$ python -q
>>> import numpy as np
>>> from numpy import linalg as LA
>>> np.set_printoptions(suppress=True, linewidth=160)
>>> F = np.load("layer15.npy")
>>> F
array([[ 2,  3, -2, -5],
       [-5,  2,  3, -2],
       [-2, -5,  2,  3],
       [ 3, -2, -5,  2]])
>>> t3 = np.stack([F, -1 * F, F[::-1]])
>>> LA.matrix_rank(t3.reshape(3, -1))
np.int64(2)
>>> t3.shape
(3, 4, 4)
>>> (t3 @ F.T).shape
(3, 4, 4)
>>> np.round(LA.norm(t3, axis=(1, 2)), 1)
array([13., 13., 13.])
>>> rng = np.random.default_rng(777)
>>> B = F + rng.integers(-2, 3, (4, 2)) @ rng.integers(-2, 3, (2, 4))
>>> B
array([[-1, -1, -4, -7],
       [-3,  4,  4, -1],
       [-1, -1,  4,  5],
       [ 1, -2, -5,  2]])
>>> B - F
array([[-3, -4, -2, -2],
       [ 2,  2,  1,  1],
       [ 1,  4,  2,  2],
       [-2,  0,  0,  0]])
>>> LA.matrix_rank(B - F, tol=1e-8)
np.int64(2)
>>> x = np.array([0, 0, 0, 2])
>>> target = F @ x
>>> c, lr = np.zeros(4), 1 / LA.norm(F, 2) ** 2
>>> for i in range(5):
...     c -= lr * F.T @ (F @ c - target)
...     if i % 1 == 0: print(i, round(LA.norm(F @ c - target), 1))
... 
0 2.7
1 2.6
2 2.4
3 2.3
4 2.2
>>> c.round(1) + 0
array([ 0. , -0.8,  0. ,  1.2])
>>> J = np.load("x.npy")
>>> J
array([[ 12.7,  -7.6,  -4.1],
       [  0.8,  -0.6,  -0.7],
       [  4.5,  -2.2,  -1.1],
       [  0.8,  -0.2,   0.5],
       [  0.2,  -0.4,  -0.2],
       [  4.5,  -2.9,  -0.8],
       [  4.6,  -2.6,  -1.3],
       [  6.9,  -4. ,  -1.7],
       [-10. ,   6.1,   2.6],
       [  1.8,  -1.1,   0. ],
       [-11.3,   6.1,   3.9],
       [ -4.5,   1.8,   1.1],
       [  3.7,  -2.2,  -1.1],
       [ -0.7,   0.3,   0.1],
       [-13. ,   7.7,   3.6],
       [ 11.6,  -7.1,  -3.6]])
>>> C2 = np.cov(J, rowvar=False)
>>> C2.round(1)
array([[ 55.4, -32.2, -16.3],
       [-32.2,  18.9,   9.5],
       [-16.3,   9.5,   4.9]])
>>> np.round(np.median(J, axis=0), 1)
array([ 1.3, -0.8, -0.4])
>>> np.round(J.std(axis=0), 1)
array([7.2, 4.2, 2.1])
>>> round(np.corrcoef(J[:, 1], J[:, 0])[0, 1], 1)
np.float64(-1.0)
>>> np.argsort(-J.std(axis=0).round(6), kind="stable")
array([0, 1, 2])
